$ python -q
>>> import numpy as np
>>> np.set_printoptions(precision=2, suppress=True, linewidth=100, sign=" ")
>>> arr = np.load("out9.npy")
>>> print(arr)
[[ 0  0  0]
 [-6  9  0]
 [ 1 -9 -1]]
>>> print([int(np.linalg.matrix_rank(np.linalg.matrix_power(arr, p))) for p in range(1, 4)])
[2, 2, 2]
>>> print(np.linalg.matrix_rank(arr - arr[0, 0] * np.eye(3)))
2
>>> print(np.sort(np.linalg.eigvals(arr)))
[-1.  0.  9.]
>>> f = np.array([2, 3])
>>> print(np.convolve(arr[2], f))
[  2 -15 -29  -3]
>>> print(np.cross(arr[2, :3], arr[1, :3]))
[  9   6 -45]
>>> print(np.polyval(f, arr[2]))
[  5 -15   1]
>>> print(np.array([np.convolve(row, f, "same") for row in arr]))
[[  0   0   0]
 [-12   0  27]
 [  2 -15 -29]]
>>> Uu, sv, Vh = np.linalg.svd(arr)
>>> print(np.argmax(sv[:-1] / (sv[1:] + 1e-6)) + 1)
2
>>> out = Uu[:, :2] @ np.diag(sv[:2]) @ Vh[:2]
>>> print(round(float(np.abs(arr - out).max()), 2))
0.0
>>> print(out.round(2) + 0)
[[ 0.  0.  0.]
 [-6.  9.  0.]
 [ 1. -9. -1.]]
>>> rng = np.random.default_rng(2055)
>>> out = arr + rng.integers(-2, 3, (3, 2)) @ rng.integers(-2, 3, (2, 3))
>>> print(out)
[[ 5 -4 -5]
 [-4  5 -2]
 [-5 -3  5]]
>>> print(np.abs(out - arr).sum(axis=1))
[ 14   8  18]
>>> print(np.linalg.cond(arr) > 100)
True
>>> X = np.load("case14.npy")
>>> print(X)
[[ 3.86  2.65  5.86  1.65  5.34  4.2 ]
 [-0.52  2.26  1.48  1.26  0.57  0.22]
 [-4.4   0.62 -2.4  -0.38  2.1  -2.03]
 [-0.65  2.2   1.35  1.2   0.6   0.14]
 [ 1.13  1.41  3.13  0.41  6.87  2.73]
 [-2.15  1.99 -0.15  0.99 -0.66 -1.13]
 [-1.36  1.78  0.64  0.78  1.44 -0.14]
 [ 0.84  2.28  2.84  1.28  2.52  1.56]
 [-2.53  1.98 -0.53  0.98 -1.2  -1.51]
 [ 1.91  3.43  3.91  2.43 -1.08  1.48]
 [-0.17  2.05  1.83  1.05  2.    0.77]
 [ 1.03  2.74  3.03  1.74  0.7   1.29]
 [-4.06  0.98 -2.06 -0.02  1.01 -2.04]
 [-0.16  1.14  1.84  0.14  6.12  1.7 ]
 [-2.96  1.25 -0.96  0.25  1.45 -1.2 ]
 [-2.64  1.6  -0.64  0.6   0.35 -1.24]]
>>> cov = X.T @ X
>>> print((X @ X.T).shape)
(16, 16)
>>> print(np.round(np.linalg.eigvalsh(cov)[::-1], 2) + 0)
[ 281.94  112.85   64.86    0.      0.      0.  ]
>>> print(np.round(np.linalg.svd(X, compute_uv=False) ** 2, 2) + 0)
[ 281.94  112.85   64.86    0.      0.      0.  ]
>>> print(np.diag(cov))
[  86.77   65.45   99.44   20.74  137.49   49.76]
>>> W1 = np.array([[7, 3], [8, 4], [1, 3], [2, 6], [9, 2], [7, 5]])
>>> c = np.array([2, 3])
>>> hid = np.maximum(X @ W1 + c, 0)
>>> print((hid > 0).mean(axis=0))
[ 0.62  0.69]
>>> basis = np.array([[9, 3], [1, 8]])
>>> print(W1 @ basis)
[[ 66  45]
 [ 76  56]
 [ 12  27]
 [ 24  54]
 [ 83  43]
 [ 68  61]]
>>> print(np.linalg.lstsq(X[:-1].T, X[-1])[2])
3
>>> print(np.unique(X.round(6), axis=0).shape)
(16, 6)
>>> print(round(np.linalg.norm(X, 2) / np.linalg.norm(X), 2))
0.78
>>> print([round(float(x), 2) for x in np.linalg.svd(X, compute_uv=False)[:3]])
[16.79, 10.62, 8.05]
>>> print(np.linalg.matrix_rank(X, rtol=0.1))
3
>>> d = np.linalg.norm(X[:, None] - X[None], axis=-1)
>>> print(d.mean(axis=1).argmax())
0
>>> print(d[:5, :5])
[[  0.     8.79  13.93   8.95   4.74]
 [  8.79   0.     6.55   0.22   7.27]
 [ 13.93   6.55   0.     6.33  10.39]
 [  8.95   0.22   6.33   0.     7.32]
 [  4.74   7.27  10.39   7.32   0.  ]]
